% python3 -q
>>> import numpy as np
>>> from numpy import linalg as LA
>>> np.set_printoptions(precision=2, suppress=True, linewidth=120)
>>> rnd = lambda a: np.round(a, 2) + 0
>>> A = np.loadtxt("block6.csv", delimiter=",")
>>> print(A)
[[ 0.93  0.02  1.9   0.03 -0.07  2.05  2.98]
 [ 1.12 -0.24  2.   -0.14  0.05  1.83  3.2 ]
 [ 1.13  0.02  1.9   0.12  0.11  1.9   3.25]
 [ 0.81 -0.12  1.83 -0.05 -0.04  2.03  3.1 ]
 [ 1.16 -0.01  2.01  0.08  0.03  1.89  2.87]
 [ 1.15  0.04  2.08  0.1  -0.02  1.88  3.  ]
 [ 1.09 -0.09  2.36  0.01 -0.11  2.09  2.85]
 [ 0.87 -0.04  1.79 -0.06 -0.06  1.99  2.91]
 [ 1.12  0.1   2.05  0.02 -0.25  2.07  3.03]
 [ 3.01  0.9   2.94 -0.06  1.91  1.9   3.14]
 [ 3.12  1.15  3.07  0.05  1.92  2.03  3.09]
 [ 2.97  0.99  2.88  0.14  2.09  1.91  2.9 ]
 [ 3.    1.09  2.92  0.21  2.06  2.09  2.96]
 [ 2.84  0.98  3.03  0.1   2.02  2.02  2.89]
 [ 2.96  0.94  3.03  0.06  2.08  2.17  2.91]
 [ 2.89  0.93  2.97  0.09  2.05  1.9   3.07]
 [ 2.81  1.13  3.03  0.03  1.94  2.08  2.96]
 [ 3.11  1.12  2.97 -0.25  2.03  2.18  2.96]
 [-0.12  3.19  1.95  3.08  3.31  3.1  -0.07]
 [-0.16  3.1   1.9   2.95  3.04  3.01  0.09]
 [ 0.29  3.02  1.96  2.8   3.15  3.01  0.12]
 [-0.15  3.05  1.87  3.15  3.    3.08  0.  ]
 [ 0.08  2.93  1.94  3.    3.07  2.98  0.14]
 [ 0.01  3.03  2.    3.08  2.97  3.    0.1 ]
 [ 0.17  3.07  1.97  3.08  3.1   3.18  0.05]
 [-0.13  3.23  2.06  2.95  2.98  3.04  0.  ]
 [-0.02  2.97  1.94  3.22  3.02  2.91  0.12]]
>>> C2 = np.cov(A, rowvar=False)
>>> print(C2.shape)
(7, 7)
>>> print(rnd(A.std(axis=0)))
[1.24 1.29 0.49 1.42 1.29 0.5  1.39]
>>> print(np.median(A, axis=0))
[1.12 0.99 2.01 0.1  2.03 2.08 2.91]
>>> print(A.shape)
(27, 7)
>>> print(rnd(A.mean(axis=0)))
[1.34 1.35 2.31 1.03 1.68 2.35 2.02]
>>> print(np.abs(A).max())
3.31
>>> print(LA.matrix_rank(A))
7
>>> W2 = A[[10, 4]].astype(float)
>>> for _ in range(3):
...     idx = LA.norm(A[:, None] - W2, axis=-1).argmin(axis=1)
...     W2 = np.array([A[idx == j].mean(axis=0) for j in range(2)])
... 
>>> print(idx)
[1 1 1 1 1 1 1 1 1 1 1 1 1 1 1 1 1 1 0 0 0 0 0 0 0 0 0]
>>> print(rnd(W2[1] - W2[0]))
[ 2.01 -2.57  0.53 -3.01 -2.09 -1.03  2.94]
>>> print(rnd(W2))
[[0.   3.07 1.95 3.03 3.07 3.03 0.06]
 [2.   0.49 2.49 0.03 0.99 2.   3.  ]]
>>> print(np.abs(W2[1] - W2[0]).argmax())
3
>>> arr = np.array([[-3, 0, -2, 1, 5, 0, -2],
...     [-2, -5, -1, -3, 4, -2, -4],
...     [2, 3, 3, 4, 0, 3, 1],
...     [3, -3, -4, 1, 5, -2, 0],
...     [-5, -3, -3, -1, -3, 1, -1],
...     [-3, 0, -4, 5, -5, -3, -2],
...     [-1, 1, 5, 2, 5, 2, 1]])
>>> print(arr)
[[-3  0 -2  1  5  0 -2]
 [-2 -5 -1 -3  4 -2 -4]
 [ 2  3  3  4  0  3  1]
 [ 3 -3 -4  1  5 -2  0]
 [-5 -3 -3 -1 -3  1 -1]
 [-3  0 -4  5 -5 -3 -2]
 [-1  1  5  2  5  2  1]]
>>> f, r1 = arr[2], arr[5]
>>> print(f @ f)
48
>>> print(f @ r1)
-9
>>> pr = (f @ r1) / (f @ f) * f
>>> print(LA.matrix_rank(np.outer(f, r1)))
1
>>> print(rnd(pr))
[-0.38 -0.56 -0.56 -0.75  0.   -0.56 -0.19]
>>> print(np.outer(f, r1))
[[ -6   0  -8  10 -10  -6  -4]
 [ -9   0 -12  15 -15  -9  -6]
 [ -9   0 -12  15 -15  -9  -6]
 [-12   0 -16  20 -20 -12  -8]
 [  0   0   0   0   0   0   0]
 [ -9   0 -12  15 -15  -9  -6]
 [ -3   0  -4   5  -5  -3  -2]]
>>> x0 = np.array([7, 9, 3, 9, 2, 7, 6])
>>> print((arr @ x0).argmax())
2
>>> print(np.einsum("ij,j->i", arr, x0))
[ -20 -119  113  -13  -85  -31   65]
>>> print(arr @ (2 * x0))
[ -40 -238  226  -26 -170  -62  130]
>>> print(arr @ x0)
[ -20 -119  113  -13  -85  -31   65]
>>> print((arr * x0).sum(axis=1))
[ -20 -119  113  -13  -85  -31   65]
>>> print(arr @ np.eye(7)[4])
[ 5.  4.  0.  5. -3. -5.  5.]
>>> print(arr @ np.ones(7))
[ -1. -13.  16.   0. -15. -12.  15.]
>>> out = arr[0, 0] * arr[1:] - np.outer(arr[1:, 0], arr[0])
>>> print(out)
[[  0  15  -1  11  -2   6   8]
 [  0  -9  -5 -14 -10  -9   1]
 [  0   9  18  -6 -30   6   6]
 [  0   9  -1   8  34  -3  -7]
 [  0   0   6 -12  30   9   0]
 [  0  -3 -17  -5 -10  -6  -5]]
>>> print(np.flatnonzero(~out.round(6).any(axis=1)))
[]
>>> print(LA.matrix_rank(out), LA.matrix_rank(arr))
6 7
>>> print(rnd(arr[:, 0] / arr[0, 0]))
[ 1.    0.67 -0.67 -1.    1.67  1.    0.33]
>>> f = np.array([-1, -3, -3, -5, 0, 3, 0])
>>> out = arr + np.outer(f, np.eye(7)[3])
>>> print(LA.matrix_rank(out - arr))
1
>>> print(out)
[[-3.  0. -2.  0.  5.  0. -2.]
 [-2. -5. -1. -6.  4. -2. -4.]
 [ 2.  3.  3.  1.  0.  3.  1.]
 [ 3. -3. -4. -4.  5. -2.  0.]
 [-5. -3. -3. -1. -3.  1. -1.]
 [-3.  0. -4.  8. -5. -3. -2.]
 [-1.  1.  5.  2.  5.  2.  1.]]
>>> print(LA.matrix_rank(LA.inv(out) - LA.inv(arr), tol=1e-8))
1
>>> feats = np.array([[-7, -4, -7, -4], [3, -9, 3, -9], [-7, -4, -7, -4], [3, -9, 3, -9]])
>>> left, s, Vt = LA.svd(feats)
>>> print(rnd(s))
[19.7  15.23  0.    0.  ]
>>> out = left[:, :2] @ np.diag(s[:2]) @ Vt[:2]
>>> print(rnd(out))
[[-7. -4. -7. -4.]
 [ 3. -9.  3. -9.]
 [-7. -4. -7. -4.]
 [ 3. -9.  3. -9.]]
>>> print(rnd(np.abs(feats - out).max()))
0.0
>>> left, s, Vt = LA.svd(out)
>>> evecs = Vt[:(s > 1e-8).sum()]
>>> rng = np.random.default_rng(365349)
>>> x0 = out[0] + -3 * out[1] + rng.integers(2) * np.eye(4)[3]
>>> print(rnd(x0))
[-16.  23. -16.  23.]
>>> print(LA.matrix_rank(np.vstack([out, x0])))
2
>>> print(LA.matrix_rank(feats, rtol=0.1))
2
>>> print(np.einsum("ii->", feats))
-32
>>> print(np.einsum("ij,ji->", feats, feats))
424
>>> print(rnd(np.poly(feats)))
[  1.  32. 300.   0.   0.]
>>> print(rnd(LA.det(feats.T)))
0.0
>>> print(np.kron(np.eye(2, dtype=int), feats))
[[-7 -4 -7 -4  0  0  0  0]
 [ 3 -9  3 -9  0  0  0  0]
 [-7 -4 -7 -4  0  0  0  0]
 [ 3 -9  3 -9  0  0  0  0]
 [ 0  0  0  0 -7 -4 -7 -4]
 [ 0  0  0  0  3 -9  3 -9]
 [ 0  0  0  0 -7 -4 -7 -4]
 [ 0  0  0  0  3 -9  3 -9]]
